% ipython --no-banner

In [1]: import numpy as np

In [2]: import numpy.linalg as la

In [3]: np.set_printoptions(precision=2, suppress=True, linewidth=120, legacy="1.25")

In [4]: rnd = lambda a: np.round(a, 2) + 0

In [5]: m1 = np.load("mat.npy")

In [6]: m1
Out[6]: 
array([[ 0.,  0.,  0., -1.],
       [ 0.,  0.,  0.,  2.],
       [ 0.,  0.,  0.,  3.],
       [-1.,  2.,  3.,  0.]])

In [7]: x = np.array([2, 2, -3, 0])

In [8]: m1 * x
Out[8]: 
array([[ 0.,  0., -0., -0.],
       [ 0.,  0., -0.,  0.],
       [ 0.,  0., -0.,  0.],
       [-2.,  4., -9.,  0.]])

In [9]: (m1 * x).sum(axis=1)
Out[9]: array([ 0.,  0.,  0., -7.])

In [10]: m1 @ x
Out[10]: array([ 0.,  0.,  0., -7.])

In [11]: m1 @ np.eye(4)[2]
Out[11]: array([0., 0., 0., 3.])

In [12]: np.einsum("ij,j->i", m1, x)
Out[12]: array([ 0.,  0.,  0., -7.])

In [13]: m1 @ (2 * x)
Out[13]: array([  0.,   0.,   0., -14.])

In [14]: la.norm(m1 @ x) <= la.norm(m1, 2) * la.norm(x) + 1e-9
Out[14]: True

In [15]: mat = np.load("w.npy")

In [16]: mat
Out[16]: 
array([[1. , 0. , 0. , 0. ],
       [0. , 1. , 0. , 0. ],
       [0. , 0.5, 0.5, 0. ],
       [0. , 0. , 0. , 1. ]])

In [17]: rng = np.random.default_rng(95008)

In [18]: z = rng.permutation(4)

In [19]: z
Out[19]: array([0, 2, 3, 1])

In [20]: M2 = mat[z][:, z]

In [21]: np.trace(M2)
Out[21]: 3.5

In [22]: M2
Out[22]: 
array([[1. , 0. , 0. , 0. ],
       [0. , 0.5, 0. , 0.5],
       [0. , 0. , 1. , 0. ],
       [0. , 0. , 0. , 1. ]])

In [23]: rnd(np.sort(np.abs(la.eigvals(M2))))
Out[23]: array([0.5, 1. , 1. , 1. ])

In [24]: F = np.load("sample1.npy")

In [25]: F
Out[25]: 
array([[10.05,  9.03,  1.22],
       [10.99,  8.99,  0.79],
       [11.75, 10.05,  0.04],
       [10.35,  9.35, -0.64],
       [11.39,  9.62,  1.7 ],
       [11.32,  9.14, -1.41],
       [ 8.76, 10.06,  0.12],
       [11.64, 10.17,  0.55],
       [ 9.28,  9.13, -0.61],
       [ 7.96, 11.02,  0.39]])

In [26]: C2 = np.cov(F, rowvar=False)

In [27]: rnd(np.corrcoef(F[:, 0], F[:, 2])[0, 1])
Out[27]: 0.08

In [28]: rnd(np.median(F, axis=0))
Out[28]: array([10.67,  9.48,  0.26])

In [29]: rnd(C2)
Out[29]: 
array([[ 1.73, -0.32,  0.09],
       [-0.32,  0.44,  0.09],
       [ 0.09,  0.09,  0.86]])

In [30]: rnd(F.std(axis=0))
Out[30]: array([1.25, 0.63, 0.88])

In [31]: rnd(la.eigvalsh(C2)[::-1])
Out[31]: array([1.81, 0.88, 0.34])

In [32]: np.argsort(-F.std(axis=0).round(6), kind="stable")
Out[32]: array([0, 2, 1])

In [33]: np.argwhere(np.triu(np.abs(np.corrcoef(F.T)) > 0.8, 1))
Out[33]: array([], shape=(0, 2), dtype=int64)

In [34]: C2.shape
Out[34]: (3, 3)

In [35]: feats = np.array([[2, 0, 0], [0, 3, 0], [0, 0, 0]])

In [36]: [round(float(x), 2) for x in la.svd(feats, compute_uv=False)[:3]]
Out[36]: [3.0, 2.0, 0.0]

In [37]: rnd(la.norm(feats, 2) / la.norm(feats))
Out[37]: 0.83

In [38]: la.cond(feats) > 100
Out[38]: True

In [39]: left, sig, VT = la.svd(feats)

In [40]: np.argmax(sig[:-1] / (sig[1:] + 1e-6)) + 1
Out[40]: 2

In [41]: sig
Out[41]: array([3., 2., 0.])

In [42]: M2 = left[:, :2] @ np.diag(sig[:2]) @ VT[:2]

In [43]: la.matrix_rank(M2)
Out[43]: 2

In [44]: E = np.array([[0, 3, 3], [3, 0, 3], [3, 3, 0]])

In [45]: E @ E
Out[45]: 
array([[18,  9,  9],
       [ 9, 18,  9],
       [ 9,  9, 18]])

In [46]: np.allclose(E @ E.T, E.T @ E)
Out[46]: True

In [47]: np.trace(E)
Out[47]: 0

In [48]: z = rng.permutation(3)

In [49]: M2 = E[:, z] * rng.choice([-1, 1], 3)

In [50]: M2
Out[50]: 
array([[ 3, -3,  0],
       [ 0, -3, -3],
       [ 3,  0, -3]])

In [51]: left, _, VT = la.svd(E.T @ M2)

In [52]: z
Out[52]: array([1, 2, 0])

In [53]: rnd(la.lstsq(E, M2)[0])
Out[53]: 
array([[ 0.,  0., -1.],
       [ 1.,  0.,  0.],
       [ 0., -1.,  0.]])

In [54]: rnd(left @ VT)
Out[54]: 
array([[ 0.,  0., -1.],
       [ 1.,  0.,  0.],
       [ 0., -1.,  0.]])

In [55]: basis = F[[3, 6]].astype(float)

In [56]: for _ in range(5):
    ...:     z = la.norm(F[:, None] - basis, axis=-1).argmin(axis=1)
    ...:     basis = np.array([F[z == j].mean(axis=0) for j in range(2)])
    ...: 

In [57]: z
Out[57]: array([0, 0, 0, 0, 0, 0, 1, 0, 0, 1])

In [58]: np.bincount(z)
Out[58]: array([8, 2])

In [59]: np.abs(basis[1] - basis[0]).argmax()
Out[59]: 0

In [60]: rnd(basis[1] - basis[0])
Out[60]: array([-2.49,  1.11,  0.05])

In [61]: left, sig, VT = la.svd(F)

In [62]: np.argmax(sig[:-1] / (sig[1:] + 1e-6)) + 1
Out[62]: 1

In [63]: M2 = left[:, :1] @ np.diag(sig[:1]) @ VT[:1]

In [64]: la.matrix_rank(M2)
Out[64]: 1

In [65]: rnd(la.norm(F - M2) / la.norm(F))
Out[65]: 0.1

In [66]: X = np.loadtxt("layer3.csv", delimiter=",")

In [67]: rnd(X)
Out[67]: 
array([[-0.23, -0.8 ,  0.52,  0.2 ],
       [ 0.33, -0.44, -0.22, -0.81],
       [ 0.46, -0.37, -0.59,  0.55],
       [ 0.79,  0.17,  0.59,  0.07]])

In [68]: rnd(la.pinv(X))
Out[68]: 
array([[-0.23,  0.33,  0.46,  0.79],
       [-0.8 , -0.44, -0.37,  0.17],
       [ 0.52, -0.22, -0.59,  0.59],
       [ 0.2 , -0.81,  0.55,  0.07]])

In [69]: z = rng.permutation(4)

In [70]: M2 = X[:, z] * rng.choice([-1, 1], 4)

In [71]: rnd(M2)
Out[71]: 
array([[ 0.8 , -0.52,  0.23, -0.2 ],
       [ 0.44,  0.22, -0.33,  0.81],
       [ 0.37,  0.59, -0.46, -0.55],
       [-0.17, -0.59, -0.79, -0.07]])

In [72]: left, _, VT = la.svd(X.T @ M2)

In [73]: z
Out[73]: array([1, 2, 0, 3])

In [74]: rnd(la.lstsq(X, M2)[0])
Out[74]: 
array([[ 0.,  0., -1.,  0.],
       [-1.,  0.,  0.,  0.],
       [ 0., -1.,  0.,  0.],
       [ 0.,  0.,  0., -1.]])

In [75]: f, g = X[1], X[2]

In [76]: f @ f
Out[76]: 1.0

In [77]: rnd(f @ g)
Out[77]: 0.0

In [78]: p = (f @ g) / (f @ f) * f

In [79]: rnd(p)
Out[79]: array([0., 0., 0., 0.])

In [80]: rnd((g - p) @ f)
Out[80]: 0.0

In [81]: rnd(g - p)
Out[81]: array([ 0.46, -0.37, -0.59,  0.55])

In [82]: rnd(np.outer(f, g))
Out[82]: 
array([[ 0.15, -0.12, -0.19,  0.18],
       [-0.21,  0.17,  0.26, -0.24],
       [-0.1 ,  0.08,  0.13, -0.12],
       [-0.38,  0.3 ,  0.47, -0.44]])

In [83]: rnd(la.norm(f + g) ** 2 + la.norm(f - g) ** 2)
Out[83]: 4.0

In [84]: C2 = X.T @ X

In [85]: rnd(np.diag(C2))
Out[85]: array([1., 1., 1., 1.])

In [86]: rnd(la.eigvalsh(C2)[::-1])
Out[86]: array([1., 1., 1., 1.])

In [87]: (X @ X.T).shape
Out[87]: (4, 4)

In [88]: x = np.array([2, 0, 9, 9])

In [89]: rnd(np.abs(la.eigvals(X)))
Out[89]: array([1., 1., 1., 1.])

In [90]: rnd(la.norm(x)), rnd(la.norm(X @ x))
Out[90]: (12.88, 12.88)

In [91]: rnd(la.det(X))
Out[91]: -1.0
